% ipython --no-banner

In [1]: import numpy as np

In [2]: from numpy import linalg as LA

In [3]: np.set_printoptions(precision=1, suppress=True, linewidth=200)

In [4]: feats = np.load("layer19.npy")

In [5]: feats
Out[5]: 
array([[ 0.,  0., -1., -3.,  2., -2.,  0.,  0., -1.],
       [ 0.,  0.,  1., -3.,  3.,  0., -2., -1., -1.],
       [-1.,  1.,  0.,  0.,  0.,  0.,  0.,  0.,  0.],
       [-3., -3.,  0.,  0.,  0.,  0.,  0.,  0.,  0.],
       [ 2.,  3.,  0.,  0.,  0.,  0.,  0.,  0.,  0.],
       [-2.,  0.,  0.,  0.,  0.,  0.,  0.,  0.,  0.],
       [ 0., -2.,  0.,  0.,  0.,  0.,  0.,  0.,  0.],
       [ 0., -1.,  0.,  0.,  0.,  0.,  0.,  0.,  0.],
       [-1., -1.,  0.,  0.,  0.,  0.,  0.,  0.,  0.]])

In [6]: U, sigma, vt = LA.svd(feats)

In [7]: V = vt[:(sigma > 1e-8).sum()]

In [8]: rng = np.random.default_rng(5)

In [9]: x0 = feats[6] + 3 * feats[2] + rng.integers(2) * np.eye(9)[7]

In [10]: x0
Out[10]: array([-3.,  1.,  0.,  0.,  0.,  0.,  0.,  1.,  0.])

In [11]: LA.matrix_rank(np.vstack([feats, x0]))
Out[11]: np.int64(5)

In [12]: round(LA.norm(x0 - V.T @ V @ x0), 1)
Out[12]: np.float64(1.0)

In [13]: r0, r1 = feats[1], feats[6]

In [14]: r0 @ r0
Out[14]: np.float64(25.0)

In [15]: r0 @ r1
Out[15]: np.float64(0.0)

In [16]: p = (r0 @ r1) / (r0 @ r0) * r0

In [17]: r1 - p
Out[17]: array([ 0., -2.,  0.,  0.,  0.,  0.,  0.,  0.,  0.])

In [18]: round(float(LA.norm(r0 + r1) ** 2 + LA.norm(r0 - r1) ** 2), 1)
Out[18]: 58.0

In [19]: (r1 - p) @ r0
Out[19]: np.float64(0.0)

In [20]: p
Out[20]: array([ 0.,  0.,  0., -0.,  0.,  0., -0., -0., -0.])

In [21]: LA.matrix_rank(np.outer(r0, r1))
Out[21]: np.int64(1)

In [22]: idx = rng.permutation(9)

In [23]: idx
Out[23]: array([7, 6, 1, 3, 2, 4, 0, 8, 5])

In [24]: out = feats[idx][:, idx]

In [25]: round(LA.det(out), 1), round(float(LA.det(feats[idx])), 1)
Out[25]: (np.float64(0.0), 0.0)

In [26]: np.diag(out)
Out[26]: array([0., 0., 0., 0., 0., 0., 0., 0., 0.])

In [27]: out
Out[27]: 
array([[ 0.,  0., -1.,  0.,  0.,  0.,  0.,  0.,  0.],
       [ 0.,  0., -2.,  0.,  0.,  0.,  0.,  0.,  0.],
       [-1., -2.,  0., -3.,  1.,  3.,  0., -1.,  0.],
       [ 0.,  0., -3.,  0.,  0.,  0., -3.,  0.,  0.],
       [ 0.,  0.,  1.,  0.,  0.,  0., -1.,  0.,  0.],
       [ 0.,  0.,  3.,  0.,  0.,  0.,  2.,  0.,  0.],
       [ 0.,  0.,  0., -3., -1.,  2.,  0., -1., -2.],
       [ 0.,  0., -1.,  0.,  0.,  0., -1.,  0.,  0.],
       [ 0.,  0.,  0.,  0.,  0.,  0., -2.,  0.,  0.]])

In [28]: np.round(np.sort(np.abs(LA.eigvals(out))), 1) + 0
Out[28]: array([0. , 0. , 0. , 0. , 0. , 2.6, 2.6, 6.1, 6.1])

In [29]: np.allclose(out, feats)
Out[29]: False

In [30]: np.trace(out)
Out[30]: np.float64(0.0)

In [31]: vals, V = LA.eigvalsh(out)
---------------------------------------------------------------------------
ValueError                                Traceback (most recent call last)
Cell In[31], line 1
----> 1 vals, V = LA.eigvalsh(out)

ValueError: too many values to unpack (expected 2)

In [32]: vals, V = LA.eigh(out)

In [33]: vals.round(1) + 0
Out[33]: array([-6.1, -2.6,  0. ,  0. ,  0. ,  0. ,  0. ,  2.6,  6.1])

In [34]: np.round(LA.svd(out, compute_uv=False), 1) + 0
Out[34]: array([6.1, 6.1, 2.6, 2.6, 0. , 0. , 0. , 0. , 0. ])

In [35]: (vals > 1e-8).sum(), (vals < -1e-8).sum()
Out[35]: (np.int64(2), np.int64(2))

In [36]: Q, _ = LA.qr(np.array([[2.4, 0.5, -0.6, 2.1, 0.9, 0.9, -1.9, -0.8, -0.2, 1.3],
    ...:     [-0.3, 0.4, 1.0, 0.8, -1.2, -1.1, 0.0, 1.3, -0.2, -0.9],
    ...:     [0.9, 0.6, -0.9, 0.6, 0.4, 0.9, -0.1, -2.0, 1.7, -0.6],
    ...:     [1.0, -1.1, 0.7, -1.5, 0.0, 0.8, -0.5, 0.5, -0.1, 0.1],
    ...:     [-0.4, -0.5, -1.1, -1.0, 1.6, -0.3, -0.5, -0.4, 0.9, 0.9],
    ...:     [0.4, -1.1, 0.4, 0.1, 0.3, -0.7, -3.4, 0.4, 0.8, 1.4],
    ...:     [0.4, -1.1, 0.5, 1.9, 0.5, 0.4, -0.4, 2.4, 0.0, -0.1],
    ...:     [-1.5, 0.8, 1.3, 0.7, -0.9, 0.3, 0.2, -0.7, -1.3, 1.0],
    ...:     [0.0, -0.1, 2.7, -0.1, 0.5, -1.7, -0.6, -0.2, 1.8, 1.1],
    ...:     [1.0, -0.8, 1.2, 1.4, 0.2, -0.2, -0.9, -0.2, 1.9, -0.8],
    ...:     [1.7, -0.4, -0.9, 0.4, -0.5, 0.2, 0.2, 0.2, -0.3, 0.6]]))

In [37]: X = Q @ Q.T

In [38]: X.round(1) + 0
Out[38]: 
array([[ 1. , -0.1,  0. ,  0. , -0.1,  0. ,  0. ,  0. ,  0. ,  0. ,  0. ],
       [-0.1,  0.7,  0. , -0.2, -0.3,  0.1,  0. , -0.2,  0.1, -0.1, -0.1],
       [ 0. ,  0. ,  1. ,  0. ,  0. ,  0. ,  0. ,  0. ,  0. ,  0. ,  0. ],
       [ 0. , -0.2,  0. ,  0.9, -0.2,  0.1,  0. , -0.1,  0. , -0.1,  0. ],
       [-0.1, -0.3,  0. , -0.2,  0.6,  0.1,  0. , -0.2,  0.1, -0.1, -0.1],
       [ 0. ,  0.1,  0. ,  0.1,  0.1,  1. ,  0. ,  0.1,  0. ,  0. ,  0. ],
       [ 0. ,  0. ,  0. ,  0. ,  0. ,  0. ,  1. ,  0. ,  0. ,  0. ,  0. ],
       [ 0. , -0.2,  0. , -0.1, -0.2,  0.1,  0. ,  0.9,  0. , -0.1,  0. ],
       [ 0. ,  0.1,  0. ,  0. ,  0.1,  0. ,  0. ,  0. ,  1. ,  0. ,  0. ],
       [ 0. , -0.1,  0. , -0.1, -0.1,  0. ,  0. , -0.1,  0. ,  1. ,  0. ],
       [ 0. , -0.1,  0. ,  0. , -0.1,  0. ,  0. ,  0. ,  0. ,  0. ,  1. ]])

In [39]: vals, V = LA.eigh(X)

In [40]: np.round(V.T @ V, 1) + 0
Out[40]: 
array([[1., 0., 0., 0., 0., 0., 0., 0., 0., 0., 0.],
       [0., 1., 0., 0., 0., 0., 0., 0., 0., 0., 0.],
       [0., 0., 1., 0., 0., 0., 0., 0., 0., 0., 0.],
       [0., 0., 0., 1., 0., 0., 0., 0., 0., 0., 0.],
       [0., 0., 0., 0., 1., 0., 0., 0., 0., 0., 0.],
       [0., 0., 0., 0., 0., 1., 0., 0., 0., 0., 0.],
       [0., 0., 0., 0., 0., 0., 1., 0., 0., 0., 0.],
       [0., 0., 0., 0., 0., 0., 0., 1., 0., 0., 0.],
       [0., 0., 0., 0., 0., 0., 0., 0., 1., 0., 0.],
       [0., 0., 0., 0., 0., 0., 0., 0., 0., 1., 0.],
       [0., 0., 0., 0., 0., 0., 0., 0., 0., 0., 1.]])

In [41]: np.round(LA.eigvalsh(X @ X), 1) + 0
Out[41]: array([0., 1., 1., 1., 1., 1., 1., 1., 1., 1., 1.])

In [42]: vals.round(1) + 0
Out[42]: array([0., 1., 1., 1., 1., 1., 1., 1., 1., 1., 1.])

In [43]: np.round(LA.eigvalsh(X + -1 * np.eye(11)), 1) + 0
Out[43]: array([-1.,  0.,  0.,  0.,  0.,  0.,  0.,  0.,  0.,  0.,  0.])

In [44]: round(vals.sum(), 1), round(float(np.trace(X)), 1)
Out[44]: (np.float64(10.0), 10.0)

In [45]: np.round(V.T @ X @ V, 1) + 0
Out[45]: 
array([[0., 0., 0., 0., 0., 0., 0., 0., 0., 0., 0.],
       [0., 1., 0., 0., 0., 0., 0., 0., 0., 0., 0.],
       [0., 0., 1., 0., 0., 0., 0., 0., 0., 0., 0.],
       [0., 0., 0., 1., 0., 0., 0., 0., 0., 0., 0.],
       [0., 0., 0., 0., 1., 0., 0., 0., 0., 0., 0.],
       [0., 0., 0., 0., 0., 1., 0., 0., 0., 0., 0.],
       [0., 0., 0., 0., 0., 0., 1., 0., 0., 0., 0.],
       [0., 0., 0., 0., 0., 0., 0., 1., 0., 0., 0.],
       [0., 0., 0., 0., 0., 0., 0., 0., 1., 0., 0.],
       [0., 0., 0., 0., 0., 0., 0., 0., 0., 1., 0.],
       [0., 0., 0., 0., 0., 0., 0., 0., 0., 0., 1.]])
